% python3 -q
>>> import numpy as np
>>> np.set_printoptions(precision=3, suppress=True, linewidth=200)
>>> rd = lambda a: np.round(a, 3) + 0
>>> rng = np.random.default_rng(216)
>>> lab = rng.integers(0, 2, 7)
>>> E = (lab[:, None] == lab) * -2 + np.eye(7)
>>> print(E)
[[-1. -2.  0. -2.  0.  0.  0.]
 [-2. -1.  0. -2.  0.  0.  0.]
 [ 0.  0. -1.  0. -2. -2. -2.]
 [-2. -2.  0. -1.  0.  0.  0.]
 [ 0.  0. -2.  0. -1. -2. -2.]
 [ 0.  0. -2.  0. -2. -1. -2.]
 [ 0.  0. -2.  0. -2. -2. -1.]]
>>> # equal to its transpose
>>> print(rd(np.linalg.det(E)))
35.0
>>> w, vecs = np.linalg.eigvalsh(E)
Traceback (most recent call last):
  File "<python-input-9>", line 1, in <module>
    w, vecs = np.linalg.eigvalsh(E)
    ^^^^^^^
ValueError: too many values to unpack (expected 2)
>>> w, vecs = np.linalg.eigh(E)
>>> print(rd(w))
[-7. -5.  1.  1.  1.  1.  1.]
>>> print(rd(np.linalg.eigvalsh(E + -3 * np.eye(7))))
[-10.  -8.  -2.  -2.  -2.  -2.  -2.]
>>> print((w > 1e-8).sum(), (w < -1e-8).sum())
5 2
>>> cent = np.array([[0, -4, -3, 1, 1, 4, 3, 3, -5, -5, 0, 4, 4]])
>>> F = rng.normal(size=(21, 1)) @ cent + np.array([-3, 2, 0, -4, 3, 1, 0, 1, 4, 1, 5, -4, 4])
>>> print(rd(F))
[[ -3.     -0.408  -1.806  -3.398   3.602   3.408   1.806   2.806   0.99   -2.01    5.     -1.592   6.408]
 [ -3.      7.981   4.486  -5.495   1.505  -4.981  -4.486  -3.486  11.476   8.476   5.     -9.981  -1.981]
 [ -3.     -0.359  -1.769  -3.41    3.59    3.359   1.769   2.769   1.052  -1.948   5.     -1.641   6.359]
 [ -3.     -4.376  -4.782  -2.406   4.594   7.376   4.782   5.782  -3.97   -6.97    5.      2.376  10.376]
 [ -3.      2.892   0.669  -4.223   2.777   0.108  -0.669   0.331   5.115   2.115   5.     -4.892   3.108]
 [ -3.     -1.292  -2.469  -3.177   3.823   4.292   2.469   3.469  -0.115  -3.115   5.     -0.708   7.292]
 [ -3.     -6.47   -6.353  -1.882   5.118   9.47    6.353   7.353  -6.588  -9.588   5.      4.47   12.47 ]
 [ -3.     -1.557  -2.668  -3.111   3.889   4.557   2.668   3.668  -0.447  -3.447   5.     -0.443   7.557]
 [ -3.      3.35    1.013  -4.338   2.662  -0.35   -1.013  -0.013   5.688   2.688   5.     -5.35    2.65 ]
 [ -3.     11.374   7.031  -6.344   0.656  -8.374  -7.031  -6.031  15.718  12.718   5.    -13.374  -5.374]
 [ -3.      5.037   2.278  -4.759   2.241  -2.037  -2.278  -1.278   7.796   4.796   5.     -7.037   0.963]
 [ -3.      1.268  -0.549  -3.817   3.183   1.732   0.549   1.549   3.085   0.085   5.     -3.268   4.732]
 [ -3.      2.661   0.496  -4.165   2.835   0.339  -0.496   0.504   4.826   1.826   5.     -4.661   3.339]
 [ -3.      1.179  -0.616  -3.795   3.205   1.821   0.616   1.616   2.974  -0.026   5.     -3.179   4.821]
 [ -3.      2.844   0.633  -4.211   2.789   0.156  -0.633   0.367   5.055   2.055   5.     -4.844   3.156]
 [ -3.     -6.392  -6.294  -1.902   5.098   9.392   6.294   7.294  -6.49   -9.49    5.      4.392  12.392]
 [ -3.      2.342   0.256  -4.085   2.915   0.658  -0.256   0.744   4.427   1.427   5.     -4.342   3.658]
 [ -3.      0.319  -1.261  -3.58    3.42    2.681   1.261   2.261   1.898  -1.102   5.     -2.319   5.681]
 [ -3.      4.14    1.605  -4.535   2.465  -1.14   -1.605  -0.605   6.675   3.675   5.     -6.14    1.86 ]
 [ -3.      5.943   2.957  -4.986   2.014  -2.943  -2.957  -1.957   8.929   5.929   5.     -7.943   0.057]
 [ -3.     -0.151  -1.614  -3.462   3.538   3.151   1.614   2.614   1.311  -1.689   5.     -1.849   6.151]]
>>> # null space of dimension 11
>>> left, sig, Vh = np.linalg.svd(F)
>>> print(rd(sig))
[58.224 47.66   0.     0.     0.     0.     0.     0.     0.     0.     0.     0.     0.   ]
>>> out = left[:, :2] @ np.diag(sig[:2]) @ Vh[:2]
>>> print(rd(np.linalg.norm(F - out, 2)), rd(sig[2]))
0.0 0.0
>>> print(rd(np.abs(F - out).max()))
0.0
>>> print(np.linalg.matrix_rank(out))
2
